>>> import numpy as np
>>> import numpy.linalg as la
>>> np.set_printoptions(precision=2, suppress=True, linewidth=200)
>>> basis = 5 * np.array([[1.0, -1.6, -0.7], [-1.0, 3.4, 0.1], [1.1, -1.1, 2.0]])
>>> rng = np.random.default_rng(66733)
>>> idx = rng.integers(0, 3, 20)
>>> data = basis[idx] + rng.normal(size=(20, 3))
>>> data
array([[ 8.59, -6.4 , 10.41],
       [ 6.07, -6.92, -2.04],
       [-5.69, 16.44,  0.85],
       [ 5.12, -6.71, -2.78],
       [ 6.63, -5.3 , 11.51],
       [ 3.99, -7.4 , -2.48],
       [-5.59, 16.41,  1.8 ],
       [-4.01, 16.89, -0.85],
       [ 2.42, -8.46, -3.32],
       [-2.75, 17.24,  0.7 ],
       [-4.  , 17.51,  1.25],
       [ 6.56, -5.17,  9.46],
       [ 4.94, -3.71,  9.39],
       [ 4.4 , -6.34,  9.16],
       [-3.34, 16.6 , -1.45],
       [-6.14, 16.33,  0.04],
       [ 3.37, -7.47, -3.37],
       [-5.87, 17.59,  1.17],
       [-5.95, 16.37,  0.1 ],
       [ 5.22, -6.53, -4.05]])
>>> la.norm(data, axis=1).argmax()
np.int64(17)
>>> round(la.norm(data, "nuc"), 2)
np.float64(92.45)
>>> la.norm(data, axis=0)
array([23.46, 54.92, 23.86])
>>> np.round(la.norm(data, 2), 2)
np.float64(58.58)
>>> round(la.norm(data[15] - data[1]), 2)
np.float64(26.34)
>>> round(float(la.norm(data) ** 2 / la.norm(data, 2) ** 2), 2)
1.21
>>> np.round(la.norm(data[15], 1), 2), round(la.norm(data[15], np.inf), 2)
(np.float64(22.51), np.float64(16.33))
>>> basis = data[[15, 18]].astype(float)
>>> for _ in range(3):
...     idx = la.norm(data[:, None] - basis, axis=-1).argmin(axis=1)
...     basis = np.array([data[idx == j].mean(axis=0) for j in range(2)])
... 
>>> idx
array([1, 1, 0, 1, 1, 1, 0, 0, 1, 0, 0, 1, 1, 1, 0, 0, 1, 0, 0, 1])
>>> np.abs(basis[1] - basis[0]).argmax()
np.int64(1)
>>> J = np.load("arr.npy")
>>> J
array([[0.06, 0.16, 0.16, 0.08],
       [0.16, 0.41, 0.41, 0.22],
       [0.16, 0.41, 0.41, 0.22],
       [0.08, 0.22, 0.22, 0.12]])
>>> evals, V = la.eigh(J)
>>> np.round(evals.sum(), 2), np.trace(J)
(np.float64(1.0), np.float64(1.0))
>>> np.round(V.T @ V, 2) + 0
array([[1., 0., 0., 0.],
       [0., 1., 0., 0.],
       [0., 0., 1., 0.],
       [0., 0., 0., 1.]])
>>> evals.round(2) + 0
array([0., 0., 0., 1.])
>>> np.abs(V[:, -1]).round(6).argmax()
np.int64(1)
>>> np.round(la.eigvalsh(J + -1 * np.eye(4)), 2) + 0
array([-1., -1., -1.,  0.])
>>> np.round(la.svd(J, compute_uv=False), 2) + 0
array([1., 0., 0., 0.])
>>> V @ np.diag(evals) @ V.T
array([[0.06, 0.16, 0.16, 0.08],
       [0.16, 0.41, 0.41, 0.22],
       [0.16, 0.41, 0.41, 0.22],
       [0.08, 0.22, 0.22, 0.12]])
>>> (evals > 1e-8).sum(), (evals < -1e-8).sum()
(np.int64(1), np.int64(0))
>>> x = np.array([-2, 0, 2, -2])
>>> np.eye(4) - J
array([[ 0.94, -0.16, -0.16, -0.08],
       [-0.16,  0.59, -0.41, -0.22],
       [-0.16, -0.41,  0.59, -0.22],
       [-0.08, -0.22, -0.22,  0.88]])
>>> la.eigvalsh(2 * J - np.eye(4))
array([-1., -1., -1.,  1.])
>>> J @ J @ x
array([0.02, 0.06, 0.06, 0.03])
>>> np.trace(J)
np.float64(1.0)
>>> round((x - J @ x) @ (J @ x), 2)
np.float64(-0.0)
>>> J @ x
array([0.02, 0.06, 0.06, 0.03])
>>> idx = rng.permutation(4)
>>> idx
array([0, 3, 1, 2])
>>> B = J[idx][:, idx]
>>> np.round(np.sort(np.abs(la.eigvals(B))), 2) + 0
array([0., 0., 0., 1.])
>>> round(la.det(B), 2), round(float(la.det(J[idx])), 2)
(np.float64(0.0), 0.0)
>>> np.round(la.det(J.T), 2)
np.float64(0.0)
>>> np.round(la.eigvals(J).sum().real, 2)
np.float64(1.0)
>>> round(la.det(2 * J), 2), round(la.det(J), 2)
(np.float64(0.0), np.float64(0.0))
>>> (J + J.T) / 2
array([[0.06, 0.16, 0.16, 0.08],
       [0.16, 0.41, 0.41, 0.22],
       [0.16, 0.41, 0.41, 0.22],
       [0.08, 0.22, 0.22, 0.12]])
>>> np.allclose(J @ J.T, J.T @ J)
True
>>> (J - J.T) / 2
array([[0., 0., 0., 0.],
       [0., 0., 0., 0.],
       [0., 0., 0., 0.],
       [0., 0., 0., 0.]])
>>> round(float(np.abs(la.eigvals(J)).max()), 2)
1.0
>>> B = np.array([[2, 3, 2], [9, 1, 4], [0, 0, 1], [8, 6, 7]])
>>> A = B.T @ B
>>> A
array([[149,  63,  96],
       [ 63,  46,  52],
       [ 96,  52,  70]])
>>> la.cond(J) > 100
np.True_
>>> la.matrix_rank(J, rtol=0.1)
np.int64(1)
>>> np.argsort(-la.norm(J, axis=0).round(6), kind="stable")[:3]
array([1, 2, 3])
>>> [round(float(x), 2) for x in la.svd(J, compute_uv=False)[:3]]
[1.0, 0.0, 0.0]
>>> E = np.load("m.npy")
>>> E
array([[ 0.95, -0.14, -0.23, -0.14],
       [-0.14,  0.59, -0.68, -0.41],
       [-0.23, -0.68, -0.14, -0.68],
       [-0.14, -0.41, -0.68,  0.59]])
>>> evals, V = la.eig(E)
>>> np.round(E @ V[:, 0] - evals[0] * V[:, 0], 2) + 0
array([0., 0., 0., 0.])
>>> np.sort(la.eigvals(E.T))
array([-1.,  1.,  1.,  1.])
>>> evals
array([ 1., -1.,  1.,  1.])
